$ python -q
>>> import numpy as np
>>> np.set_printoptions(precision=3, suppress=True, linewidth=100, sign=" ")
>>> def rnd(a):
...     return np.round(a, 3) + 0
... 
>>> J = np.loadtxt("mat.csv", delimiter=",")
>>> J
array([[-1., -1., -1., -1., -1., -1., -1.],
       [-1., -2., -2., -2., -2., -2., -2.],
       [-1., -2., -3., -3., -3., -3., -3.],
       [-1., -2., -3., -4., -4., -4., -4.],
       [-1., -2., -3., -4., -5., -5., -5.],
       [-1., -2., -3., -4., -5., -6., -6.],
       [-1., -2., -3., -4., -5., -6., -7.]])
>>> th = np.radians(90)
>>> r_ = np.eye(7)
>>> r_[5, 5] = r_[4, 4] = np.cos(th)
>>> r_[5, 4], r_[4, 5] = -np.sin(th), np.sin(th)
>>> print(rnd(r_))
[[ 1.  0.  0.  0.  0.  0.  0.]
 [ 0.  1.  0.  0.  0.  0.  0.]
 [ 0.  0.  1.  0.  0.  0.  0.]
 [ 0.  0.  0.  1.  0.  0.  0.]
 [ 0.  0.  0.  0.  0.  1.  0.]
 [ 0.  0.  0.  0. -1.  0.  0.]
 [ 0.  0.  0.  0.  0.  0.  1.]]
>>> Y = J @ r_.T
>>> rnd(np.linalg.svd(J, compute_uv=False)), rnd(np.linalg.svd(Y, compute_uv=False))
(array([ 22.881,   2.618,   1.   ,   0.558,   0.382,   0.3  ,   0.261]), array([ 22.881,   2.618,   1.   ,   0.558,   0.382,   0.3  ,   0.261]))
>>> rnd(Y)
array([[-1., -1., -1., -1., -1.,  1., -1.],
       [-1., -2., -2., -2., -2.,  2., -2.],
       [-1., -2., -3., -3., -3.,  3., -3.],
       [-1., -2., -3., -4., -4.,  4., -4.],
       [-1., -2., -3., -4., -5.,  5., -5.],
       [-1., -2., -3., -4., -6.,  5., -6.],
       [-1., -2., -3., -4., -6.,  5., -7.]])
>>> np.allclose(np.linalg.norm(J, axis=1), np.linalg.norm(Y, axis=1))
True
>>> print(np.abs(Y - J).max(axis=0))
[  0.   0.   0.   0.   1.  11.   0.]
>>> np.allclose(J @ J.T, Y @ Y.T)
True
>>> rnd(np.linalg.det(r_)), np.trace(r_)
(np.float64(1.0), np.float64(5.0))
>>> W0 = 0.2 ** np.abs(np.subtract.outer(np.arange(6), np.arange(6)))
>>> rnd(W0)
array([[ 1.   ,  0.2  ,  0.04 ,  0.008,  0.002,  0.   ],
       [ 0.2  ,  1.   ,  0.2  ,  0.04 ,  0.008,  0.002],
       [ 0.04 ,  0.2  ,  1.   ,  0.2  ,  0.04 ,  0.008],
       [ 0.008,  0.04 ,  0.2  ,  1.   ,  0.2  ,  0.04 ],
       [ 0.002,  0.008,  0.04 ,  0.2  ,  1.   ,  0.2  ],
       [ 0.   ,  0.002,  0.008,  0.04 ,  0.2  ,  1.   ]])
>>> f = np.array([-1, 3, -3, 1, 2, 4])
>>> Y = W0 + np.outer(f, np.eye(6)[2])
>>> np.linalg.matrix_rank(np.linalg.inv(Y) - np.linalg.inv(W0), tol=1e-8)
np.int64(1)
>>> np.linalg.matrix_rank(Y - W0)
np.int64(1)
>>> print(rnd(np.linalg.det(Y) / np.linalg.det(W0)), rnd(1 + np.linalg.solve(W0, f)[2]))
-3.083 -3.083
>>> evals, V = np.linalg.eigh(W0)
>>> print(np.unique(evals.round(6) + 0, return_counts=True)[1])
[ 1  1  1  1  1  1]
>>> rnd(np.linalg.eigvalsh(W0 + -3 * np.eye(6)))
array([-2.313, -2.248, -2.133, -1.966, -1.762, -1.577])
>>> rnd(np.linalg.svd(W0, compute_uv=False))
array([ 1.423,  1.238,  1.034,  0.867,  0.752,  0.687])
>>> (evals > 1e-8).sum(), (evals < -1e-8).sum()
(np.int64(6), np.int64(0))
>>> np.abs(V[:, -1]).round(6).argmax()
np.int64(2)
>>> print(rnd(evals))
[ 0.687  0.752  0.867  1.034  1.238  1.423]
>>> f = np.array([-2, 4, -3, -1, -2, 4, 2])
>>> Y = J + np.outer(f, np.eye(7)[0])
>>> Y
array([[-3., -1., -1., -1., -1., -1., -1.],
       [ 3., -2., -2., -2., -2., -2., -2.],
       [-4., -2., -3., -3., -3., -3., -3.],
       [-2., -2., -3., -4., -4., -4., -4.],
       [-3., -2., -3., -4., -5., -5., -5.],
       [ 3., -2., -3., -4., -5., -6., -6.],
       [ 1., -2., -3., -4., -5., -6., -7.]])
>>> print(np.linalg.matrix_rank(Y - J))
1
>>> f = np.array([1, 3])
>>> print(np.convolve(Y[6], f))
[  1.   1.  -9. -13. -17. -21. -25. -21.]
>>> np.correlate(Y[6], Y[5], "full")
array([ -6.,   6.,  25.,  48.,  74., 102., 135., 104.,  73.,  44.,  18.,  -4., -21.])
>>> np.polyval(f, Y[6])
array([ 4.,  1.,  0., -1., -2., -3., -4.])
>>> np.cross(Y[6, :3], Y[5, :3])
array([ 0., -6.,  4.])
>>> M = np.load("layer18.npy")
>>> M
array([[-2.859,  1.734, -1.044, -1.555, -1.335,  3.071, -1.713, -2.688, -0.03 ,  4.668, -0.124,
         3.17 , -3.321],
       [-1.744,  1.537, -1.432,  5.91 , -2.758, -2.109,  0.082, -2.211,  1.281,  2.873, -0.504,
        -3.579,  1.608],
       [-0.385,  3.635,  0.441,  1.611, -0.752, -2.814, -0.77 ,  4.755, -4.576, -0.567, -3.131,
         0.249,  2.466],
       [-0.517,  2.198, -0.192,  4.975, -3.778, -2.314,  0.564, -1.135, -0.926,  2.594,  0.009,
        -3.108, -0.196],
       [ 0.503,  0.537,  0.892,  5.527, -2.833,  0.162,  0.963, -0.835,  2.178,  3.994, -1.605,
        -3.109,  1.801],
       [ 1.351,  1.697, -0.342,  2.882,  0.537, -2.682, -3.191,  4.462, -4.347, -1.496, -2.92 ,
         1.334,  0.401],
       [ 0.311,  0.193,  1.748,  3.425, -1.853, -2.851,  3.192,  0.56 ,  0.515,  3.299, -1.142,
        -3.273, -0.555],
       [-0.135,  0.06 , -0.166,  5.904, -1.769,  0.159,  1.595, -0.998,  0.909,  0.415, -2.749,
        -2.386,  0.82 ],
       [-1.22 ,  1.448,  0.   ,  6.841, -3.383, -0.786,  2.697, -1.405, -0.017,  3.428, -2.609,
        -3.07 , -0.038],
       [-0.732,  1.577,  0.186,  2.83 , -0.42 , -1.421, -3.54 ,  5.375, -2.565, -0.32 , -3.057,
         2.594,  3.018],
       [-2.35 , -0.41 ,  0.131, -0.801, -1.933,  0.614, -2.336, -4.459,  0.172,  5.58 , -1.083,
         0.466, -2.043],
       [-0.732,  1.648,  2.168,  2.33 ,  1.567, -3.855, -2.015,  4.756, -3.956, -1.176, -1.758,
         1.775,  0.309],
       [-0.74 ,  0.758,  1.049,  2.65 ,  1.964, -2.478, -2.233,  3.881, -4.294, -0.23 , -3.118,
         1.406,  0.358],
       [-2.278,  1.583, -0.937, -0.449, -1.756,  3.14 , -3.342, -4.574,  0.717,  7.492, -0.389,
         1.502, -1.106],
       [ 0.358, -0.835, -0.505,  7.267, -2.367, -3.16 ,  1.192, -0.819,  0.486,  3.421, -3.286,
        -1.918, -0.308],
       [-3.751,  2.301, -1.308, -1.282, -2.003,  3.469, -2.679, -3.371,  2.081,  7.216,  1.166,
        -0.737, -2.452],
       [ 1.604,  1.246,  1.927,  0.289,  0.899, -2.509, -0.993,  5.444, -4.935, -0.784, -2.004,
         0.601,  0.649],
       [ 0.782,  3.514, -1.248,  2.337,  0.228, -2.36 , -1.58 ,  5.897, -2.547, -1.486, -2.655,
         2.76 ,  1.901],
       [-3.248,  1.628, -0.347, -1.023, -0.992,  3.602, -1.505, -4.223,  1.231,  3.748, -1.014,
         1.492, -2.63 ],
       [ 0.284,  2.571,  0.763,  1.588,  1.225, -4.639, -2.054,  4.976, -5.068, -0.115, -4.908,
         1.574,  0.224],
       [-1.723,  1.45 ,  0.243, -0.466, -2.775,  2.687, -2.817, -4.959,  0.492,  5.828, -1.592,
         1.221, -0.115],
       [-0.088,  0.331,  1.459,  1.185,  1.183, -3.389, -0.989,  4.032, -5.473, -0.07 , -3.715,
         2.632,  1.603],
       [-2.356,  0.027,  0.744, -2.513, -2.261,  0.671, -0.823, -2.511, -1.004,  4.779, -0.578,
         1.293, -2.216],
       [-2.264,  0.747, -0.133, -0.641, -2.009,  2.356, -0.803, -5.519, -0.417,  3.527, -0.651,
         1.497, -1.362],
       [-0.376,  0.745,  2.802,  1.139, -0.801, -3.155, -3.092,  4.496, -3.798, -0.776, -2.112,
         1.861,  2.585],
       [ 0.723,  4.333, -0.752,  2.297,  0.063, -3.9  , -1.327,  5.359, -4.049, -1.339, -2.934,
         1.237,  1.653],
       [-0.477,  1.072, -0.093,  2.602,  0.434, -3.583, -1.22 ,  5.426, -4.272, -0.302, -1.504,
         1.356,  0.347],
       [-3.136,  0.616,  0.037, -1.778, -2.926,  3.142,  0.032, -4.676,  1.353,  6.879,  1.113,
         3.215, -1.958],
       [-2.411,  0.388,  1.303, -0.972, -2.075,  1.354, -2.088, -3.567, -0.04 ,  6.556, -0.361,
         1.798, -0.708],
       [-1.823,  1.372,  0.982, -0.146, -1.7  ,  4.123, -2.314, -4.372, -0.492,  5.354, -1.186,
         4.651, -2.04 ],
       [-1.055,  3.425,  1.31 ,  1.593, -2.501, -2.103, -2.664,  6.348, -1.787, -0.993, -1.845,
        -1.502,  1.703],
       [ 0.052,  0.747,  2.187,  2.271, -0.1  , -3.734, -0.866,  5.715, -3.293, -1.586, -3.381,
         1.487,  0.929]])
>>> cov = np.cov(M, rowvar=False)
>>> rnd(np.polyfit(M[:, 6], M[:, 0], 1))
array([ 0.174, -0.751])
>>> rnd(np.median(M, axis=0))
array([-0.732,  1.41 ,  0.158,  1.602, -1.728, -2.106, -1.416, -0.827, -0.709,  2.734, -1.682,
        1.345,  0.266])
>>> np.argsort(-M.std(axis=0).round(6), kind="stable")
array([  7,   9,   5,   3,   8,  11,   6,  12,   4,  10,   0,   1,   2])
